$ python3 -q
>>> import numpy as np
>>> import numpy.linalg as la
>>> np.set_printoptions(precision=3, suppress=True, linewidth=120, legacy="1.25")
>>> m1 = np.load("layer7.npy")
>>> print(m1)
[[ 1.563  1.132 -0.036  0.601]
 [ 1.132  0.9   -0.114  0.011]
 [-0.036 -0.114  2.982  0.072]
 [ 0.601  0.011  0.072  2.555]]
>>> # symmetric
>>> w, vecs = la.eigh(m1)
>>> x0 = np.array([1, -2, -1, 0])
>>> print(round(float(x0 @ m1 @ x0 / (x0 @ x0)), 3), round(w[0], 3), w[-1])
0.538 0.0 3.0
>>> print(la.eigvalsh(m1[1:, 1:]))
[0.893 2.543 3.   ]
>>> def softmax(z):
...     e = np.exp(z - z.max(axis=-1, keepdims=True))
...     return e / e.sum(axis=-1, keepdims=True)
... 
>>> print(softmax(m1[0]))
[0.448 0.291 0.09  0.171]
>>> print(softmax(m1).sum(axis=1))
[1. 1. 1. 1.]
>>> att = m1 @ m1.T / np.sqrt(4)
>>> print(softmax(att + np.triu(np.full(att.shape, -np.inf), 1)))
[[1.    0.    0.    0.   ]
 [0.586 0.414 0.    0.   ]
 [0.01  0.009 0.981 0.   ]
 [0.092 0.038 0.032 0.837]]
>>> print(softmax(att))
[[0.479 0.251 0.055 0.215]
 [0.444 0.314 0.086 0.156]
 [0.01  0.009 0.968 0.014]
 [0.092 0.038 0.032 0.837]]
>>> print(la.norm(m1, axis=0))
[2.022 1.451 2.986 2.625]
>>> print(la.norm(m1, axis=1).argmax())
2
>>> print(round(float(m1[2] @ m1[0]), 3))
-0.249
>>> print(round(float(la.norm(m1) ** 2 / la.norm(m1, 2) ** 2), 3))
2.444
>>> print(np.round(la.norm(m1, 1), 3), round(la.norm(m1, np.inf), 3))
3.333 3.333
>>> Uu, sv, Vh = la.svd(m1)
>>> vecs = Vh[:(sv > 1e-8).sum()]
>>> rng = np.random.default_rng(40126)
>>> x0 = m1[2] + 4 * m1[3] + rng.integers(2) * np.eye(4)[3]
>>> print(x0)
[ 2.368 -0.072  3.271 10.29 ]
>>> print(np.round(la.norm(x0 - vecs.T @ vecs @ x0), 3))
0.0
>>> print(np.diag(vecs.T @ vecs))
[0.621 0.399 1.    0.98 ]
>>> A = np.loadtxt("w.csv", delimiter=",")
>>> print(A)
[[1. 0.]
 [1. 1.]]
>>> Uu, sv, Vh = la.svd(A, full_matrices=False)
>>> print(np.round(Uu.T @ A @ Vh.T, 3) + 0)
[[1.618 0.   ]
 [0.    0.618]]
>>> print((sv > 1e-8).sum())
2
>>> print(Uu.shape, sv.shape, Vh.shape)
(2, 2) (2,) (2, 2)
>>> print(np.round(Vh @ Vh.T, 3) + 0)
[[1. 0.]
 [0. 1.]]
>>> print(np.cumsum(sv ** 2) / np.sum(sv ** 2))
[0.873 1.   ]
>>> print(np.abs(Uu[:, 0]).round(6).argmax())
1
>>> print(sv)
[1.618 0.618]
>>> A2 = np.array([[1], [-4], [0]])
>>> cent = np.array([[0, 0, 2, 1, 2]])
>>> J = A2 @ cent
>>> print(J)
[[ 0  0  2  1  2]
 [ 0  0 -8 -4 -8]
 [ 0  0  0  0  0]]
>>> # rank 1
>>> Uu, sv, Vh = la.svd(J)
>>> vecs = Vh[:(sv > 1e-8).sum()]
>>> x0 = J[0] + -2 * J[1] + rng.integers(2) * np.eye(5)[3]
>>> print(x0)
[ 0.  0. 18. 10. 18.]
>>> print(np.allclose(vecs.T @ vecs @ x0, x0))
False
>>> print(np.round(vecs.T @ vecs, 3) + 0)
[[0.    0.    0.    0.    0.   ]
 [0.    0.    0.    0.    0.   ]
 [0.    0.    0.444 0.222 0.444]
 [0.    0.    0.222 0.111 0.222]
 [0.    0.    0.444 0.222 0.444]]
>>> print(np.round(np.diag(vecs.T @ vecs), 3) + 0)
[0.    0.    0.444 0.111 0.444]
>>> M = np.load("out6.npy")
>>> print(M)
[[ 7  8  3  2  4]
 [ 2  9  3  1  7]
 [ 4  8 11  1  9]
 [ 5  4  6 12  9]
 [ 5  4  6  1 15]]
>>> print(la.eigvals(M))
[28.583+0.j     4.797+2.735j  4.797-2.735j  5.386+0.j    10.438+0.j   ]
>>> print(np.einsum("ii->", M))
54
>>> print(np.einsum("ij,ji->", M, M))
986
>>> idx = rng.permutation(5)
>>> print(idx)
[1 4 3 0 2]
>>> A2 = M[idx][:, idx]
>>> print(np.sort(np.abs(la.eigvals(A2))))
[ 5.386  5.522  5.522 10.438 28.583]
>>> print(np.diag(A2))
[ 9 15 12  7 11]
>>> print(round(la.det(A2), 3), np.round(la.det(M[idx]), 3))
48992.0 48992.0
>>> print(np.trace(A2))
54
>>> print(A2)
[[ 9  7  1  2  3]
 [ 4 15  1  5  6]
 [ 4  9 12  5  6]
 [ 8  4  2  7  3]
 [ 8  9  1  4 11]]
>>> th = np.radians(36)
>>> r_ = np.eye(5)
>>> r_[0, 0] = r_[2, 2] = np.cos(th)
>>> r_[0, 2], r_[2, 0] = -np.sin(th), np.sin(th)
>>> print(r_)
[[ 0.809  0.    -0.588  0.     0.   ]
 [ 0.     1.     0.     0.     0.   ]
 [ 0.588  0.     0.809  0.     0.   ]
 [ 0.     0.     0.     1.     0.   ]
 [ 0.     0.     0.     0.     1.   ]]
>>> A2 = M @ r_.T
>>> print(round(float(la.det(r_)), 3), round(np.trace(r_), 3))
1.0 4.618
>>> print(np.abs(A2 - M).max(axis=0))
[7.23  0.    3.542 0.    0.   ]
>>> print(A2)
[[ 3.9    8.     6.542  2.     4.   ]
 [-0.145  9.     3.603  1.     7.   ]
 [-3.23   8.    11.25   1.     9.   ]
 [ 0.518  4.     7.793 12.     9.   ]
 [ 0.518  4.     7.793  1.    15.   ]]
>>> print(np.allclose(M @ M.T, A2 @ A2.T))
True
>>> A2 = np.array([[-2, 2, -1, 0, 1, 1, 0],
...     [2, -1, 1, -1, 2, 1, -1],
...     [0, 0, -2, 2, 3, -2, -3],
...     [0, 2, -3, 2, 2, 2, -2],
...     [1, 1, 2, -3, 2, 2, 1],
...     [3, -2, -1, 0, -3, -2, 0],
...     [1, -1, -1, 3, -3, -2, 1]])
>>> feats = A2 - A2.T
>>> print(feats)
[[ 0  0 -1  0  0 -2 -1]
 [ 0  0  1 -3  1  3  0]
 [ 1 -1  0  5  1 -1 -2]
 [ 0  3 -5  0  5  2 -5]
 [ 0 -1 -1 -5  0  5  4]
 [ 2 -3  1 -2 -5  0  2]
 [ 1  0  2  5 -4 -2  0]]
>>> rank = la.matrix_rank(feats)
>>> print(rank)
6
>>> ns = la.svd(feats)[2][rank:].T
>>> print([int(la.matrix_rank(feats[:, :j + 1])) for j in range(7)])
[1, 2, 3, 4, 5, 6, 6]
>>> print(np.round(feats @ ns, 3) + 0)
[[0.]
 [0.]
 [0.]
 [0.]
 [0.]
 [0.]
 [0.]]
>>> print(la.matrix_rank(feats.T @ feats), la.matrix_rank(feats @ feats.T))
6 6
>>> print(ns.shape)
(7, 1)
>>> print(ns[:, 0] / ns[np.abs(ns[:, 0]).round(6).argmax(), 0])
[ 1.     0.443  0.152 -0.089  0.342 -0.253  0.354]
>>> print(np.allclose(feats, feats.T))
False
>>> print(np.round(np.abs(la.eigvals(feats)).max(), 3))
11.726
>>> feats.inv()
Traceback (most recent call last):
  File "<python-input-86>", line 1, in <module>
    feats.inv()
    ^^^^^^^^^
AttributeError: 'numpy.ndarray' object has no attribute 'inv'
>>> print((feats - feats.T) / 2)
[[ 0.  0. -1.  0.  0. -2. -1.]
 [ 0.  0.  1. -3.  1.  3.  0.]
 [ 1. -1.  0.  5.  1. -1. -2.]
 [ 0.  3. -5.  0.  5.  2. -5.]
 [ 0. -1. -1. -5.  0.  5.  4.]
 [ 2. -3.  1. -2. -5.  0.  2.]
 [ 1.  0.  2.  5. -4. -2.  0.]]
>>> A2 = np.array([[3, 3, 1],
...     [1, 0, 1],
...     [3, 1, 1],
...     [2, 0, 1],
...     [3, 0, 3],
...     [3, 1, 1],
...     [0, 3, 3]])
>>> print(la.matrix_rank(feats @ A2))
3
>>> print(la.matrix_rank(np.vstack([feats, A2.T])))
7
>>> print(np.einsum("ij,ij->i", feats, feats))
[ 6 20 33 88 68 47 50]
>>> print(np.einsum("ik,kj->ij", feats, A2))
[[ -9  -6  -6]
 [  9   4   4]
 [ 12  -4   1]
 [  9 -18   0]
 [  1  16  10]
 [-13  13 -11]
 [  1   3  -6]]
>>> print(np.einsum("ik,kj->ji", feats, A2))
[[ -9   9  12   9   1 -13   1]
 [ -6   4  -4 -18  16  13   3]
 [ -6   4   1   0  10 -11  -6]]
>>> print(A2.T @ feats.T)
[[ -9   9  12   9   1 -13   1]
 [ -6   4  -4 -18  16  13   3]
 [ -6   4   1   0  10 -11  -6]]
>>> print(np.einsum("ij->j", feats))
[ 4 -2 -3  0 -2  5 -2]
>>> x0 = np.array([0, -5, 9, -5, -8, 0, -2])
>>> print(np.round(la.eigvals(feats).real, 3) + 0)
[0. 0. 0. 0. 0. 0. 0.]
>>> print(np.round(la.det(feats), 3))
0.0
>>> q = la.solve(np.eye(7) - feats, np.eye(7) + feats)
>>> print(round(la.det(q), 3))
1.0
>>> print(np.round(q @ q.T, 3) + 0)
[[1. 0. 0. 0. 0. 0. 0.]
 [0. 1. 0. 0. 0. 0. 0.]
 [0. 0. 1. 0. 0. 0. 0.]
 [0. 0. 0. 1. 0. 0. 0.]
 [0. 0. 0. 0. 1. 0. 0.]
 [0. 0. 0. 0. 0. 1. 0.]
 [0. 0. 0. 0. 0. 0. 1.]]
>>> print(np.round(la.svd(feats, compute_uv=False), 3) + 0)
[11.726 11.726  3.638  3.638  2.293  2.293  0.   ]
>>> print(np.diff(feats, axis=0))
[[ 0  0  2 -3  1  5  1]
 [ 1 -1 -1  8  0 -4 -2]
 [-1  4 -5 -5  4  3 -3]
 [ 0 -4  4 -5 -5  3  9]
 [ 2 -2  2  3 -5 -5 -2]
 [-1  3  1  7  1 -2 -2]]
>>> print(np.count_nonzero(feats))
34
>>> print(feats.sum(axis=0))
[ 4 -2 -3  0 -2  5 -2]
>>> np.zeros(7, 7)
Traceback (most recent call last):
  File "<python-input-106>", line 1, in <module>
    np.zeros(7, 7)
    ~~~~~~~~^^^^^^
TypeError: Cannot interpret '7' as a data type
>>> feats[7]
Traceback (most recent call last):
  File "<python-input-107>", line 1, in <module>
    feats[7]
    ~~~~~^^^
IndexError: index 7 is out of bounds for axis 0 with size 7
>>> la.rank(feats)
Traceback (most recent call last):
  File "<python-input-108>", line 1, in <module>
    la.rank(feats)
    ^^^^^^^
AttributeError: module 'numpy.linalg' has no attribute 'rank'
>>> feats[:, 7]
Traceback (most recent call last):
  File "<python-input-109>", line 1, in <module>
    feats[:, 7]
    ~~~~~^^^^^^
IndexError: index 7 is out of bounds for axis 1 with size 7
>>> print(feats.shape)
(7, 7)
>>> X = np.load("case2.npy")
>>> print(X)
[[0.5   0.5   0.    0.    0.    0.   ]
 [0.333 0.333 0.    0.    0.333 0.   ]
 [0.    0.    0.5   0.    0.5   0.   ]
 [0.333 0.    0.333 0.333 0.    0.   ]
 [0.25  0.    0.    0.25  0.25  0.25 ]
 [0.    0.333 0.333 0.    0.    0.333]]
>>> # a transition matrix
>>> q, r_ = la.qr(X)
>>> print(q.shape, r_.shape)
(6, 6) (6, 6)
>>> print(np.allclose(r_.T @ r_, X.T @ X))
True
>>> print(np.round(q @ r_, 3) + 0)
[[0.5   0.5   0.    0.    0.    0.   ]
 [0.333 0.333 0.    0.    0.333 0.   ]
 [0.    0.    0.5   0.    0.5   0.   ]
 [0.333 0.    0.333 0.333 0.    0.   ]
 [0.25  0.    0.    0.25  0.25  0.25 ]
 [0.    0.333 0.333 0.    0.    0.333]]
>>> data = np.array([[-2, -2, 0, 0, 0, 0],
...     [2, 0, 0, 0, 0, 0],
...     [0, -1, 0, 0, 0, 0],
...     [0, 0, -2, -2, 0, 0],
...     [0, 0, 2, 0, 0, 0],
...     [0, 0, 0, -1, 0, 0],
...     [0, 0, 0, 0, -2, -2],
...     [0, 0, 0, 0, 2, 0],
...     [0, 0, 0, 0, 0, -1]])
>>> print(data.reshape(2, -1))
[[-2 -2  0  0  0  0  2  0  0  0  0  0  0 -1  0  0  0  0  0  0 -2 -2  0  0  0  0  2]
 [ 0  0  0  0  0  0 -1  0  0  0  0  0  0 -2 -2  0  0  0  0  2  0  0  0  0  0  0 -1]]
>>> print(data.reshape(-1, 2))
[[-2 -2]
 [ 0  0]
 [ 0  0]
 [ 2  0]
 [ 0  0]
 [ 0  0]
 [ 0 -1]
 [ 0  0]
 [ 0  0]
 [ 0  0]
 [-2 -2]
 [ 0  0]
 [ 0  0]
 [ 2  0]
 [ 0  0]
 [ 0  0]
 [ 0 -1]
 [ 0  0]
 [ 0  0]
 [ 0  0]
 [-2 -2]
 [ 0  0]
 [ 0  0]
 [ 2  0]
 [ 0  0]
 [ 0  0]
 [ 0 -1]]
>>> T = data.reshape(9, 2, -1)
>>> print(np.einsum("ihd,jhd->hij", T, T).shape)
(2, 9, 9)
>>> print(np.swapaxes(T, 1, 2)[6])
[[ 0  0]
 [ 0 -2]
 [ 0 -2]]
>>> print(T.transpose(1, 0, 2))
[[[-2 -2  0]
  [ 2  0  0]
  [ 0 -1  0]
  [ 0  0 -2]
  [ 0  0  2]
  [ 0  0  0]
  [ 0  0  0]
  [ 0  0  0]
  [ 0  0  0]]

 [[ 0  0  0]
  [ 0  0  0]
  [ 0  0  0]
  [-2  0  0]
  [ 0  0  0]
  [-1  0  0]
  [ 0 -2 -2]
  [ 0  2  0]
  [ 0  0 -1]]]
>>> print(np.einsum("ihd,ihd->ih", T, T))
[[8 0]
 [4 0]
 [1 0]
 [4 4]
 [4 0]
 [0 1]
 [0 8]
 [0 4]
 [0 1]]
>>> print(T[:, 0])
[[-2 -2  0]
 [ 2  0  0]
 [ 0 -1  0]
 [ 0  0 -2]
 [ 0  0  2]
 [ 0  0  0]
 [ 0  0  0]
 [ 0  0  0]
 [ 0  0  0]]
>>> print(T.shape)
(9, 2, 3)
>>> x0 = np.array([0, 2, 0, 1, 0, 2])
>>> y = data @ x0
>>> print(np.round(la.lstsq(data, y)[0], 3) + 0)
[0. 2. 0. 1. 0. 2.]
>>> print(y)
[-4  0 -2 -2  0 -1 -4  0 -2]
>>> try:
...     la.solve(data, y)
... except la.LinAlgError as e:
...     print("failed:", e)
... 
failed: Last 2 dimensions of the array must be square
>>> print(la.solve(data.T @ data, data.T @ y))
[0. 2. 0. 1. 0. 2.]
>>> y = y + 0.02 * rng.normal(size=9)
>>> print(y)
[-3.988 -0.022 -2.016 -2.011  0.009 -0.992 -3.987 -0.021 -1.971]
>>> beta, *_ = la.lstsq(data, y)
>>> print([round(float(la.norm(la.solve(data.T @ data + lam * np.eye(6), data.T @ y))), 2) for lam in (0, 1, 10, 100)])
[3.0, 2.31, 0.99, 0.17]
>>> print(beta)
[-0.013  2.009  0.006  0.998 -0.005  1.993]
>>> F = np.load("dump.npy")
>>> print(F)
[[0 0 0]
 [0 0 1]
 [0 1 0]]
>>> print([round(float(la.det(F[:i, :i])), 2) + 0 for i in range(1, 4)])
[0.0, 0.0, 0.0]
